>>> import numpy as np
>>> from numpy import linalg as LA
>>> np.set_printoptions(suppress=True, linewidth=200)
>>> rnd = lambda a: np.round(a, 3) + 0
>>> E = np.loadtxt("block8.csv", delimiter=",")
>>> E
array([[ -1.,  -1.,  -1.,  -1.,  -1.,  -1.,  -1.,  -1.,  -1.,  -1.,  -1.,  -1.,  -1.],
       [ -1.,  -2.,  -2.,  -2.,  -2.,  -2.,  -2.,  -2.,  -2.,  -2.,  -2.,  -2.,  -2.],
       [ -1.,  -2.,  -3.,  -3.,  -3.,  -3.,  -3.,  -3.,  -3.,  -3.,  -3.,  -3.,  -3.],
       [ -1.,  -2.,  -3.,  -4.,  -4.,  -4.,  -4.,  -4.,  -4.,  -4.,  -4.,  -4.,  -4.],
       [ -1.,  -2.,  -3.,  -4.,  -5.,  -5.,  -5.,  -5.,  -5.,  -5.,  -5.,  -5.,  -5.],
       [ -1.,  -2.,  -3.,  -4.,  -5.,  -6.,  -6.,  -6.,  -6.,  -6.,  -6.,  -6.,  -6.],
       [ -1.,  -2.,  -3.,  -4.,  -5.,  -6.,  -7.,  -7.,  -7.,  -7.,  -7.,  -7.,  -7.],
       [ -1.,  -2.,  -3.,  -4.,  -5.,  -6.,  -7.,  -8.,  -8.,  -8.,  -8.,  -8.,  -8.],
       [ -1.,  -2.,  -3.,  -4.,  -5.,  -6.,  -7.,  -8.,  -9.,  -9.,  -9.,  -9.,  -9.],
       [ -1.,  -2.,  -3.,  -4.,  -5.,  -6.,  -7.,  -8.,  -9., -10., -10., -10., -10.],
       [ -1.,  -2.,  -3.,  -4.,  -5.,  -6.,  -7.,  -8.,  -9., -10., -11., -11., -11.],
       [ -1.,  -2.,  -3.,  -4.,  -5.,  -6.,  -7.,  -8.,  -9., -10., -11., -12., -12.],
       [ -1.,  -2.,  -3.,  -4.,  -5.,  -6.,  -7.,  -8.,  -9., -10., -11., -12., -13.]])
>>> M2 = E / np.sqrt((E ** 2).mean(axis=1, keepdims=True))
>>> LA.matrix_rank(E - E.mean(axis=1, keepdims=True))
np.int64(12)
